$ python3 -q
>>> import numpy as np
>>> import numpy.linalg as la
>>> np.set_printoptions(suppress=True, linewidth=120)
>>> def tidy(a):
...     return np.round(a, 2) + 0
... 
>>> f = np.array([3, 5, 8, 6])
>>> rng = np.random.default_rng(7)
>>> W0 = np.outer(rng.normal(size=22), f) + 0.1 * rng.normal(size=(22, 4))
>>> tidy(W0)
array([[ -0.12,   0.03,   0.03,  -0.01],
       [  0.64,   1.44,   2.39,   1.8 ],
       [ -0.98,  -1.42,  -2.29,  -1.73],
       [ -2.57,  -4.53,  -7.13,  -5.26],
       [ -1.42,  -2.28,  -3.63,  -2.72],
       [ -3.1 ,  -4.95,  -7.8 ,  -6.1 ],
       [  0.27,   0.31,   0.42,   0.56],
       [  4.1 ,   6.58,  10.73,   8.1 ],
       [ -1.5 ,  -2.39,  -3.94,  -2.89],
       [ -1.72,  -3.17,  -4.94,  -3.77],
       [  1.48,   2.33,   3.86,   2.92],
       [  1.16,   1.9 ,   2.72,   2.06],
       [  0.38,   0.33,   0.8 ,   0.62],
       [ -2.67,  -4.58,  -7.48,  -5.62],
       [ -0.11,   0.01,  -0.28,  -0.21],
       [  2.12,   3.46,   5.54,   4.06],
       [ -4.03,  -6.77, -10.64,  -8.  ],
       [ -1.38,  -2.22,  -3.69,  -2.64],
       [ -5.7 ,  -9.45, -15.34, -11.37],
       [ -4.04,  -6.65, -10.35,  -7.83],
       [ -5.51,  -8.98, -14.82, -11.11],
       [ -0.68,  -1.13,  -1.9 ,  -1.43]])
>>> left, sig, Vt = la.svd(W0)
>>> np.argmax(sig[:-1] / (sig[1:] + 1e-6)) + 1
np.int64(1)
>>> tidy(sig)
array([47.8 ,  0.49,  0.45,  0.33])
>>> Y = left[:, :1] @ np.diag(sig[:1]) @ Vt[:1]
>>> tidy(np.abs(W0 - Y).max())
np.float64(0.23)
>>> tidy(la.norm(W0 - Y, 2)), tidy(sig[1])
(np.float64(0.49), np.float64(0.49))
>>> la.matrix_rank(Y)
np.int64(1)
>>> la.matrix_rank(W0, rtol=0.05)
np.int64(1)
>>> G = np.cov(W0, rowvar=False)
>>> tidy(G)
array([[ 5.98,  9.84, 15.85, 11.91],
       [ 9.84, 16.25, 26.15, 19.64],
       [15.85, 26.15, 42.11, 31.63],
       [11.91, 19.64, 31.63, 23.77]])
>>> np.argsort(-W0.std(axis=0).round(6), kind="stable")
array([2, 3, 1, 0])
>>> tidy(np.corrcoef(W0.T))
array([[1., 1., 1., 1.],
       [1., 1., 1., 1.],
       [1., 1., 1., 1.],
       [1., 1., 1., 1.]])
>>> Xc = W0 - W0.mean(axis=0)
>>> V = la.svd(Xc)[2][:1]
>>> Y = Xc - Xc @ V.T @ V
>>> la.norm(Y, axis=1).round(6).argmax()
np.int64(1)
>>> tidy(Y.std(axis=0))
array([0.09, 0.09, 0.07, 0.06])
>>> mat = np.load("sample11.npy")
>>> mat
array([[ 1, -2, -1,  2,  1],
       [-2,  4,  2, -4, -2],
       [-1,  2,  5,  0,  3],
       [ 2, -4,  0,  5,  4],
       [ 1, -2,  3,  4,  5]])
>>> np.argsort(-la.norm(mat, axis=0).round(6), kind="stable")[:3]
array([3, 4, 1])
>>> la.cond(mat) > 100
np.True_
>>> [round(float(x), 2) for x in la.svd(mat, compute_uv=False)[:3]]
[12.24, 7.76, 0.0]
>>> la.matrix_rank(mat, rtol=0.1)
np.int64(2)
>>> X = np.load("case3.npy")
>>> X
array([[-3., -2.,  2.,  3.,  1.,  3.,  1.],
       [ 0.,  3., -1.,  3., -2.,  0.,  1.],
       [ 0.,  0.,  0.,  0.,  2.,  1.,  1.],
       [ 0.,  0.,  0.,  0.,  0.,  0.,  2.],
       [ 0.,  0.,  1.,  0.,  0.,  2.,  0.],
       [ 0.,  0.,  1.,  1.,  0.,  1.,  1.],
       [ 0.,  0.,  1.,  1.,  2.,  2.,  0.]])
>>> f = np.array([1, -5])
>>> np.correlate(X[5], X[2], "full")
array([0., 0., 1., 2., 3., 3., 2., 3., 2., 0., 0., 0., 0.])
>>> np.cross(X[5, :3], X[2, :3])
array([0., 0., 0.])
